% python3 -q
>>> import numpy as np
>>> np.set_printoptions(precision=2, suppress=True, linewidth=160)
>>> F = np.array([[-1.0, 0.8, 0.0],
...     [-0.9, 1.4, -2.4],
...     [0.3, 2.1, -0.3],
...     [0.4, 0.7, 1.2]])
>>> hat = F @ np.linalg.solve(F.T @ F, F.T)
>>> np.diag(hat)
array([0.95, 0.81, 0.8 , 0.44])
>>> np.round(np.linalg.eigvalsh(hat), 2) + 0
array([0., 1., 1., 1.])
>>> print(np.round((np.eye(4) - hat) @ F, 2) + 0)
[[0. 0. 0.]
 [0. 0. 0.]
 [0. 0. 0.]
 [0. 0. 0.]]
>>> left, s = np.linalg.svd(F)
Traceback (most recent call last):
  File "<python-input-7>", line 1, in <module>
    left, s = np.linalg.svd(F)
    ^^^^^^^
ValueError: too many values to unpack (expected 2)
>>> left, s, Vt = np.linalg.svd(F, full_matrices=False)
>>> np.round(Vt @ Vt.T, 2) + 0
array([[1., 0., 0.],
       [0., 1., 0.],
       [0., 0., 1.]])
>>> s
array([3.36, 2.13, 1.01])
>>> (s > 1e-8).sum()
np.int64(3)
>>> left.shape, s.shape, Vt.shape
((4, 3), (3,), (3, 3))
>>> print(np.allclose(left * s @ Vt, F))
True
>>> np.round(left.T @ left, 2) + 0
array([[1., 0., 0.],
       [0., 1., 0.],
       [0., 0., 1.]])
>>> np.cumsum(s ** 2) / np.sum(s ** 2)
array([0.67, 0.94, 1.  ])
>>> np.abs(Vt[0])
array([0.28, 0.66, 0.7 ])
>>> out = np.array([[3, 0, -2, -1], [3, -2, 2, 1], [-3, 3, 3, -1], [-1, -1, 0, 3]])
>>> data = out - out.T
>>> data
array([[ 0, -3,  1,  0],
       [ 3,  0, -1,  2],
       [-1,  1,  0, -1],
       [ 0, -2,  1,  0]])
>>> # skew-symmetric
>>> round(float(np.linalg.eigvals(data).sum().real), 2)
-0.0
>>> print(round(np.linalg.det(data[::-1]), 2))
1.0
>>> np.kron(np.eye(2, dtype=int), data)
array([[ 0, -3,  1,  0,  0,  0,  0,  0],
       [ 3,  0, -1,  2,  0,  0,  0,  0],
       [-1,  1,  0, -1,  0,  0,  0,  0],
       [ 0, -2,  1,  0,  0,  0,  0,  0],
       [ 0,  0,  0,  0,  0, -3,  1,  0],
       [ 0,  0,  0,  0,  3,  0, -1,  2],
       [ 0,  0,  0,  0, -1,  1,  0, -1],
       [ 0,  0,  0,  0,  0, -2,  1,  0]])
>>> left, s, Vt = np.linalg.svd(data)
>>> s
array([3.99, 3.99, 0.25, 0.25])
>>> out = left[:, :2] @ np.diag(s[:2]) @ Vt[:2]
>>> np.linalg.matrix_rank(out)
np.int64(2)
>>> np.linalg.matrix_rank(data, rtol=0.05)
np.int64(4)
>>> round(np.abs(data - out).max(), 2)
np.float64(0.19)
>>> print(round(np.linalg.norm(data - out) / np.linalg.norm(data), 2))
0.06
>>> x = np.array([1, -2, 2, 0])
>>> print(x @ data @ x)
0
>>> np.round(np.linalg.eigvals(data).real, 2) + 0
array([0., 0., 0., 0.])
>>> q = np.linalg.solve(np.eye(4) - data, np.eye(4) + data)
>>> round(float(np.linalg.det(q)), 2)
1.0
